$ python -q
>>> import numpy as np
>>> np.set_printoptions(precision=3, suppress=True, linewidth=200, floatmode="fixed")
>>> arr = np.loadtxt("w.csv", delimiter=",")
>>> arr
array([[  1.503,  -9.120, -26.158],
       [  1.458,  -9.035, -25.478],
       [  0.863,  -7.775, -16.900],
       [  0.621,  -7.168, -13.677],
       [  0.543,  -6.952, -12.657],
       [ -0.140,  -4.157,  -4.266],
       [ -0.117,  -0.680,  -0.618],
       [  0.009,   0.044,   0.044],
       [  0.068,   0.322,   0.339],
       [  3.766,   7.520,  33.579],
       [  3.851,   7.625,  34.665],
       [  5.730,   9.727,  61.675]])
>>> Xc = arr - arr.mean(axis=0)
>>> V = np.linalg.svd(Xc)[2][:1]
>>> Y = Xc - Xc @ V.T @ V
>>> np.diag(V.T @ V)
array([0.003, 0.057, 0.940])
>>> np.cov(Xc @ V.T, rowvar=False)
array(777.435)
>>> Y.std(axis=0)
array([1.079, 1.656, 0.379])
>>> np.linalg.norm(Y, axis=1).round(6).argmax()
np.int64(11)
>>> Xc = (arr - arr.mean(axis=0)) / arr.std(axis=0)
>>> Xc.std(axis=0)
array([1.000, 1.000, 1.000])
>>> beta = np.linalg.lstsq(np.delete(Xc, 0, axis=1), Xc[:, 0])[0]
>>> np.abs(beta).argmax()
np.int64(1)
>>> x0 = np.array([4, 4, -6])
>>> rhs = arr @ x0
>>> try:
...     np.linalg.solve(arr, rhs)
... except np.linalg.LinAlgError as e:
...     print(repr(e))
... 
LinAlgError('Last 2 dimensions of the array must be square')
>>> np.linalg.solve(arr.T @ arr, arr.T @ rhs)
array([ 4.000,  4.000, -6.000])
>>> rhs
array([ 126.480,  122.560,   73.752,   55.874,   50.306,    8.408,    0.520,   -0.052,   -0.474, -156.330, -162.086, -308.222])
>>> np.round(np.linalg.pinv(arr) @ arr, 3) + 0
array([[1.000, 0.000, 0.000],
       [0.000, 1.000, 0.000],
       [0.000, 0.000, 1.000]])
>>> np.linalg.lstsq(arr, rhs)[0]
array([ 4.000,  4.000, -6.000])
>>> rng = np.random.default_rng(607131)
>>> rhs = rhs + 0.02 * rng.normal(size=12)
>>> rhs
array([ 126.469,  122.559,   73.731,   55.904,   50.336,    8.441,    0.509,   -0.059,   -0.496, -156.301, -162.070, -308.230])
>>> beta, *_ = np.linalg.lstsq(arr, rhs)
>>> beta.round()
array([ 4.000,  4.000, -6.000])
>>> round(np.linalg.norm(rhs - arr @ beta), 3)
np.float64(0.069)
>>> beta
array([ 3.997,  3.997, -5.999])
>>> [round(float(np.linalg.norm(np.linalg.solve(arr.T @ arr + lam * np.eye(3), arr.T @ rhs))), 2) for lam in (0, 1, 10, 100)]
[8.24, 7.78, 6.03, 4.82]
>>> labels = arr[:, 1] > np.median(arr[:, 1])
>>> f = arr[labels].mean(axis=0) - arr[~labels].mean(axis=0)
>>> labels.astype(int)
array([0, 0, 0, 0, 0, 0, 1, 1, 1, 1, 1, 1])
>>> J = np.loadtxt("mat.csv", delimiter=",")
>>> J
array([[-0.707,  0.000,  0.000,  0.000,  0.000,  0.707,  0.000],
       [ 0.000,  1.000,  0.000,  0.000,  0.000,  0.000,  0.000],
       [ 0.000,  0.000,  1.000,  0.000,  0.000,  0.000,  0.000],
       [ 0.000,  0.000,  0.000,  1.000,  0.000,  0.000,  0.000],
       [ 0.000,  0.000,  0.000,  0.000,  1.000,  0.000,  0.000],
       [-0.707,  0.000,  0.000,  0.000,  0.000, -0.707,  0.000],
       [ 0.000,  0.000,  0.000,  0.000,  0.000,  0.000,  1.000]])
>>> x0 = np.array([1, -3, 1, -1, 0, -3, 0])
>>> h = np.maximum(J @ x0, 0)
>>> h
array([0.000, 0.000, 1.000, 0.000, 0.000, 1.414, 0.000])
>>> np.maximum(J @ x0, 0) - np.maximum(-J @ x0, 0)
array([-2.828, -3.000,  1.000, -1.000,  0.000,  1.414,  0.000])
>>> np.tanh(J @ x0)
array([-0.993, -0.995,  0.762, -0.762,  0.000,  0.888,  0.000])
>>> O, Rm = np.linalg.qr(J)
>>> O
array([[-0.707,  0.000,  0.000,  0.000,  0.000, -0.707,  0.000],
       [ 0.000,  1.000,  0.000,  0.000,  0.000,  0.000,  0.000],
       [ 0.000, -0.000,  1.000,  0.000,  0.000,  0.000,  0.000],
       [ 0.000, -0.000, -0.000,  1.000,  0.000,  0.000,  0.000],
       [ 0.000, -0.000, -0.000, -0.000,  1.000,  0.000,  0.000],
       [-0.707, -0.000, -0.000, -0.000, -0.000,  0.707,  0.000],
       [ 0.000, -0.000, -0.000, -0.000, -0.000, -0.000,  1.000]])
>>> np.trace(O @ O.T)
np.float64(7.0)
>>> x0 = np.array([-2, 7, -1, 1, 4, 1, 0])
>>> J.T @ (J @ x0)
array([-2.000,  7.000, -1.000,  1.000,  4.000,  1.000,  0.000])
>>> np.abs(np.linalg.eigvals(J))
array([1.000, 1.000, 1.000, 1.000, 1.000, 1.000, 1.000])
>>> round(np.linalg.norm(x0), 3), np.round(np.linalg.norm(J @ x0), 3)
(np.float64(8.485), np.float64(8.485))
>>> m1 = np.loadtxt("case18.csv", delimiter=",")
>>> m1
array([[ 6.000,  0.000,  0.000,  0.000,  0.000,  0.000,  0.000,  0.000,  0.000],
       [ 0.000,  6.000,  0.000,  0.000,  0.000,  0.000,  0.000,  0.000,  0.000],
       [ 0.000,  0.000, -7.000,  0.000,  0.000,  0.000,  0.000,  0.000,  0.000],
       [ 0.000,  0.000,  0.000, -9.000,  0.000,  0.000,  0.000,  0.000,  0.000],
       [ 0.000,  0.000,  0.000,  0.000, -8.000,  0.000,  0.000,  0.000,  0.000],
       [ 0.000,  0.000,  0.000,  0.000,  0.000,  3.000,  0.000,  0.000,  0.000],
       [ 0.000,  0.000,  0.000,  0.000,  0.000,  0.000, -7.000,  0.000,  0.000],
       [ 0.000,  0.000,  0.000,  0.000,  0.000,  0.000,  0.000,  4.000,  0.000],
       [ 0.000,  0.000,  0.000,  0.000,  0.000,  0.000,  0.000,  0.000,  0.000]])
>>> Xc = arr - arr.mean(axis=0)
>>> left, sigma, VT = np.linalg.svd(Xc, full_matrices=False)
>>> (np.sign(left[:, 0]) == np.sign(left[0, 0])).astype(int)
array([1, 1, 1, 1, 1, 1, 1, 1, 1, 0, 0, 0])
>>> np.abs(VT[-1])
array([0.914, 0.379, 0.146])
>>> sigma
array([92.476,  6.287,  3.009])
>>> np.round(Xc.mean(axis=0), 3) + 0
array([0.000, 0.000, 0.000])
>>> np.searchsorted(np.cumsum(sigma ** 2) / (sigma ** 2).sum(), 0.9) + 1
np.int64(1)
>>> VT[0] * np.sign(VT[0, np.abs(VT[0]).argmax()])
array([0.055, 0.239, 0.970])
>>> round((sigma ** 2).sum() ** 2 / (sigma ** 4).sum(), 3)
np.float64(1.011)
>>> np.linalg.norm(m1, axis=1).argmax()
np.int64(3)
>>> np.round(np.linalg.norm(m1[6], 1), 3), round(float(np.linalg.norm(m1[6], np.inf)), 3)
(np.float64(7.0), 7.0)
>>> round(np.linalg.norm(m1[6] - m1[3]), 3)
np.float64(11.402)
>>> np.round(np.linalg.norm(m1, "nuc"), 3)
np.float64(50.0)
>>> m1[6] @ m1[3]
np.float64(0.0)
>>> rank = np.linalg.matrix_rank(m1)
>>> rank
np.int64(8)
>>> N = np.linalg.svd(m1)[2][rank:].T
>>> np.linalg.matrix_rank(m1.T @ m1), np.linalg.matrix_rank(m1 @ m1.T)
(np.int64(8), np.int64(8))
>>> N @ N.T
array([[0.000, 0.000, 0.000, 0.000, 0.000, 0.000, 0.000, 0.000, 0.000],
       [0.000, 0.000, 0.000, 0.000, 0.000, 0.000, 0.000, 0.000, 0.000],
       [0.000, 0.000, 0.000, 0.000, 0.000, 0.000, 0.000, 0.000, 0.000],
       [0.000, 0.000, 0.000, 0.000, 0.000, 0.000, 0.000, 0.000, 0.000],
       [0.000, 0.000, 0.000, 0.000, 0.000, 0.000, 0.000, 0.000, 0.000],
       [0.000, 0.000, 0.000, 0.000, 0.000, 0.000, 0.000, 0.000, 0.000],
       [0.000, 0.000, 0.000, 0.000, 0.000, 0.000, 0.000, 0.000, 0.000],
       [0.000, 0.000, 0.000, 0.000, 0.000, 0.000, 0.000, 0.000, 0.000],
       [0.000, 0.000, 0.000, 0.000, 0.000, 0.000, 0.000, 0.000, 1.000]])
>>> N.shape
(9, 1)
>>> np.linalg.matrix_rank(m1 - m1[0, 0] * np.eye(9))
np.int64(7)
>>> try:
...     np.linalg.inv(m1)
... except np.linalg.LinAlgError as e:
...     print(e)
... 
Singular matrix
>>> np.sort(np.linalg.eigvals(m1))
array([-9.000, -8.000, -7.000, -7.000,  0.000,  3.000,  4.000,  6.000,  6.000])
>>> m1 @ m1
array([[36.000,  0.000,  0.000,  0.000,  0.000,  0.000,  0.000,  0.000,  0.000],
       [ 0.000, 36.000,  0.000,  0.000,  0.000,  0.000,  0.000,  0.000,  0.000],
       [ 0.000,  0.000, 49.000,  0.000,  0.000,  0.000,  0.000,  0.000,  0.000],
       [ 0.000,  0.000,  0.000, 81.000,  0.000,  0.000,  0.000,  0.000,  0.000],
       [ 0.000,  0.000,  0.000,  0.000, 64.000,  0.000,  0.000,  0.000,  0.000],
       [ 0.000,  0.000,  0.000,  0.000,  0.000,  9.000,  0.000,  0.000,  0.000],
       [ 0.000,  0.000,  0.000,  0.000,  0.000,  0.000, 49.000,  0.000,  0.000],
       [ 0.000,  0.000,  0.000,  0.000,  0.000,  0.000,  0.000, 16.000,  0.000],
       [ 0.000,  0.000,  0.000,  0.000,  0.000,  0.000,  0.000,  0.000,  0.000]])
